>>> import numpy as np
>>> np.set_printoptions(precision=2, suppress=True, linewidth=140, floatmode="fixed")
>>> A = np.loadtxt("w.csv", delimiter=",")
>>> print(A)
[[1.00 0.00 0.00]
 [0.00 1.00 0.00]
 [0.00 0.50 0.50]]
>>> print((np.linalg.matrix_power((A != 0) + (A.T != 0) + np.eye(3), 3) > 0).astype(int))
[[1 0 0]
 [0 1 1]
 [0 1 1]]
>>> print(np.round(np.linalg.det(A), 2))
0.5
>>> print(np.sort(np.linalg.eigvals(A).real))
[0.50 1.00 1.00]
>>> A2 = np.array([[-5, 2, 7], [-7, -7, -5], [-1, 9, 8]])
>>> print(np.linalg.matrix_rank(A @ A2))
3
>>> print(np.vstack([A, A2.T]).shape)
(6, 3)
>>> vals, vecs = np.linalg.eig(A)
>>> print(A @ vecs[:, 0] - vals[0] * vecs[:, 0])
[0.00 0.00 0.00]
>>> print(np.sort(np.linalg.eigvals(A @ A)))
[0.25 1.00 1.00]
>>> print(np.sort(np.linalg.eigvals(A.T)))
[0.50 1.00 1.00]
>>> print(vals)
[0.50 1.00 1.00]
>>> print(np.sort(np.linalg.eigvals(np.linalg.inv(A))))
[1.00 1.00 2.00]
>>> O = A.astype(float).copy()
>>> for j in range(3):
...     O[:, j] -= O[:, :j] @ (O[:, :j].T @ O[:, j])
...     O[:, j] /= np.linalg.norm(O[:, j])
... 
>>> print(np.round(O.T @ O, 2) + 0)
[[1.00 0.00 0.00]
 [0.00 1.00 0.00]
 [0.00 0.00 1.00]]
>>> x = np.array([2, 3, 3])
>>> y = A @ x
>>> print(y)
[2.00 3.00 3.00]
>>> print(np.linalg.solve(A.T, A[0]))
[1.00 0.00 0.00]
>>> print(np.linalg.solve(A, y + A[:, 0]))
[3.00 3.00 3.00]
>>> print(np.linalg.solve(A, 5 * y))
[10.00 15.00 15.00]
>>> print(np.linalg.solve(A, y))
[2.00 3.00 3.00]
>>> mat = np.array([[0, 1, 0, 0, 0],
...     [0, 0, 3, 1, 3],
...     [0, 0, 2, 3, 2],
...     [0, 0, 0, 2, 4],
...     [0, 0, 0, 0, 0]])
>>> print(mat)
[[0 1 0 0 0]
 [0 0 3 1 3]
 [0 0 2 3 2]
 [0 0 0 2 4]
 [0 0 0 0 0]]
>>> # triangular: eigenvalues sit on the diagonal
>>> r = np.linalg.matrix_rank(mat)
>>> print(r)
4
>>> null = np.linalg.svd(mat)[2][r:].T
>>> print(null.shape)
(5, 1)
>>> print(np.allclose(mat @ null, 0))
True
>>> print(np.linalg.matrix_rank(mat.T @ mat), np.linalg.matrix_rank(mat @ mat.T))
4 4
>>> U, s, VT = np.linalg.svd(mat)
>>> print(np.argmax(s[:-1] / (s[1:] + 1e-6)) + 1)
4
>>> A2 = U[:, :4] @ np.diag(s[:4]) @ VT[:4]
>>> print(np.round(np.linalg.norm(mat - A2) / np.linalg.norm(mat), 2))
0.0
>>> print(np.linalg.matrix_rank(A2))
4
>>> print(round(float(np.linalg.norm(mat - A2, 2)), 2), s[4])
0.0 0.0
>>> print(A2.round(2) + 0)
[[0.00 1.00 0.00 0.00 0.00]
 [0.00 0.00 3.00 1.00 3.00]
 [0.00 0.00 2.00 3.00 2.00]
 [0.00 0.00 0.00 2.00 4.00]
 [0.00 0.00 0.00 0.00 0.00]]
>>> print(np.round(mat @ np.linalg.pinv(mat) @ mat, 2) + 0)
[[0.00 1.00 0.00 0.00 0.00]
 [0.00 0.00 3.00 1.00 3.00]
 [0.00 0.00 2.00 3.00 2.00]
 [0.00 0.00 0.00 2.00 4.00]
 [0.00 0.00 0.00 0.00 0.00]]
>>> print(np.allclose(mat[:-1].T @ np.linalg.lstsq(mat[:-1].T, mat[-1])[0], mat[-1]))
True
>>> print(round(float(np.trace(np.linalg.pinv(mat) @ mat)), 2))
4.0
>>> print(np.abs(np.diag(np.linalg.qr(mat)[1])) > 1e-9)
[False False  True  True False]
